$ python -q
>>> import numpy as np
>>> from numpy import linalg as LA
>>> np.set_printoptions(precision=2, suppress=True, linewidth=160, sign=" ")
>>> data = np.array([[-1.0, 1.2, -0.8, 1.1],
...     [-0.2, -0.5, -0.2, 0.6],
...     [-1.1, 0.3, 0.1, -1.7],
...     [-0.7, -0.8, 0.3, 1.2],
...     [0.3, -0.4, 1.3, 0.6],
...     [0.8, -1.4, -0.5, 0.0],
...     [-0.9, -0.5, -0.5, -0.2],
...     [0.1, -1.6, 0.2, 0.9],
...     [-0.6, 0.3, -1.3, 1.6],
...     [-0.8, 1.4, -1.1, -0.8],
...     [-0.5, -0.3, -1.5, -0.7],
...     [1.5, 1.4, 0.6, 0.6],
...     [1.1, 1.6, -1.2, 0.1]])
>>> data[6] *= 3
>>> data
array([[-1. ,  1.2, -0.8,  1.1],
       [-0.2, -0.5, -0.2,  0.6],
       [-1.1,  0.3,  0.1, -1.7],
       [-0.7, -0.8,  0.3,  1.2],
       [ 0.3, -0.4,  1.3,  0.6],
       [ 0.8, -1.4, -0.5,  0. ],
       [-2.7, -1.5, -1.5, -0.6],
       [ 0.1, -1.6,  0.2,  0.9],
       [-0.6,  0.3, -1.3,  1.6],
       [-0.8,  1.4, -1.1, -0.8],
       [-0.5, -0.3, -1.5, -0.7],
       [ 1.5,  1.4,  0.6,  0.6],
       [ 1.1,  1.6, -1.2,  0.1]])
>>> cen = data - data.mean(axis=0)
>>> vecs = LA.svd(cen)[2][:3]
>>> M2 = cen - cen @ vecs.T @ vecs
>>> np.round(np.cov(cen @ vecs.T, rowvar=False), 2) + 0
array([[ 1.75,  0.  ,  0.  ],
       [ 0.  ,  1.36,  0.  ],
       [ 0.  ,  0.  ,  0.7 ]])
>>> np.diag(vecs.T @ vecs)
array([ 0.65,  0.88,  0.48,  0.99])
>>> basis = data[[12, 1]].astype(float)
>>> for _ in range(6):
...     lab = LA.norm(data[:, None] - basis, axis=-1).argmin(axis=1)
...     basis = np.array([data[lab == j].mean(axis=0) for j in range(2)])
... 
>>> lab
array([ 1,  1,  1,  1,  1,  1,  1,  1,  1,  0,  1,  0,  0])
>>> basis[1] - basis[0]
array([-1.16, -1.94,  0.18,  0.33])
>>> np.abs(basis[1] - basis[0]).argmax()
np.int64(1)
>>> basis
array([[ 0.6 ,  1.47, -0.57, -0.03],
       [-0.56, -0.47, -0.39,  0.3 ]])
>>> gram = np.cov(data, rowvar=False)
>>> np.argsort(-data.std(axis=0).round(6), kind="stable")
array([ 1,  0,  3,  2])
>>> np.round(np.corrcoef(data[:, 2], data[:, 1])[0, 1], 2)
np.float64(-0.13)
>>> np.corrcoef(data.T)
array([[ 1.  ,  0.29,  0.42,  0.29],
       [ 0.29,  1.  , -0.13, -0.05],
       [ 0.42, -0.13,  1.  ,  0.23],
       [ 0.29, -0.05,  0.23,  1.  ]])
>>> gram.shape
(4, 4)
>>> data.ravel(order="F")
array([-1. , -0.2, -1.1, -0.7,  0.3,  0.8, -2.7,  0.1, -0.6, -0.8, -0.5,  1.5,  1.1,  1.2, -0.5,  0.3, -0.8, -0.4, -1.4, -1.5, -1.6,  0.3,  1.4, -0.3,  1.4,
        1.6, -0.8, -0.2,  0.1,  0.3,  1.3, -0.5, -1.5,  0.2, -1.3, -1.1, -1.5,  0.6, -1.2,  1.1,  0.6, -1.7,  1.2,  0.6,  0. , -0.6,  0.9,  1.6, -0.8, -0.7,
        0.6,  0.1])
>>> t3 = data.reshape(13, 2, -1)
>>> t3[:, 0]
array([[-1. ,  1.2],
       [-0.2, -0.5],
       [-1.1,  0.3],
       [-0.7, -0.8],
       [ 0.3, -0.4],
       [ 0.8, -1.4],
       [-2.7, -1.5],
       [ 0.1, -1.6],
       [-0.6,  0.3],
       [-0.8,  1.4],
       [-0.5, -0.3],
       [ 1.5,  1.4],
       [ 1.1,  1.6]])
>>> X = np.array([[0.38, -0.5, -0.86, 0.6, -0.15, 1.91, 0.55],
...     [-0.29, 1.52, -0.26, -0.51, -0.64, 0.74, -1.94],
...     [-0.47, 0.73, -0.34, 1.11, 2.15, 0.28, -0.48],
...     [-0.21, -0.86, 2.0, 0.9, -0.87, 0.7, -0.42]])
>>> M2 = np.array([[-1, 2], [1, 2], [-2, -2], [1, -2], [-1, 0], [1, 1], [-2, 0]])
>>> X @ M2
array([[ 2.4 ,  2.19],
       [ 7.08,  4.74],
       [ 2.08, -0.74],
       [-1.34, -7.24]])
>>> M2.T @ X.T
array([[ 2.4 ,  7.08,  2.08, -1.34],
       [ 2.19,  4.74, -0.74, -7.24]])
>>> LA.matrix_rank(X @ M2)
np.int64(2)
>>> A = np.load("a.npy")
>>> A
array([[ 1,  0,  0,  0],
       [-2, -3,  0,  0],
       [-2, -2, -3,  0],
       [-2, -3,  0, -2]])
>>> W = np.array([[6, 1, 2, -9, -6, -3],
...     [-3, 3, -7, 0, -8, -7],
...     [-3, 6, -2, -3, -7, 8],
...     [-1, 5, -4, -2, 3, 4]])
>>> c = np.array([4, 5, -2, -5, -2, 4])
>>> H = np.maximum(A @ W + c, 0)
>>> (H > 0).mean(axis=0)
array([ 1.  ,  0.25,  0.75,  0.75,  0.75,  0.75])
>>> (H > 0).astype(int)
array([[ 1,  1,  0,  0,  0,  1],
       [ 1,  0,  1,  1,  1,  1],
       [ 1,  0,  1,  1,  1,  0],
       [ 1,  0,  1,  1,  1,  1]])
>>> H
array([[ 10,   6,   0,   0,   0,   1],
       [  1,   0,  15,  13,  34,  31],
       [  7,   0,  14,  22,  47,   0],
       [  3,   0,  23,  17,  28,  23]])
>>> basis = np.array([[1, 1], [2, 2], [0, 1], [0, 1], [1, 0], [2, 2]])
>>> (H @ basis).round(6).argmax(axis=1)
array([ 0,  0,  0,  1])
>>> O, r_ = LA.qr(A)
>>> O.shape, r_.shape
((4, 4), (4, 4))
>>> r_
array([[-3.61, -4.44, -1.66, -1.11],
       [ 0.  ,  1.52, -0.91,  0.71],
       [ 0.  ,  0.  ,  2.32, -0.52],
       [ 0.  ,  0.  ,  0.  , -1.41]])
>>> O.round(2) + 0
array([[-0.28, -0.81, -0.52,  0.  ],
       [ 0.55, -0.35,  0.26, -0.71],
       [ 0.55,  0.3 , -0.77,  0.  ],
       [ 0.55, -0.35,  0.26,  0.71]])
>>> np.round(O @ r_, 2) + 0
array([[ 1.,  0.,  0.,  0.],
       [-2., -3.,  0.,  0.],
       [-2., -2., -3.,  0.],
       [-2., -3.,  0., -2.]])
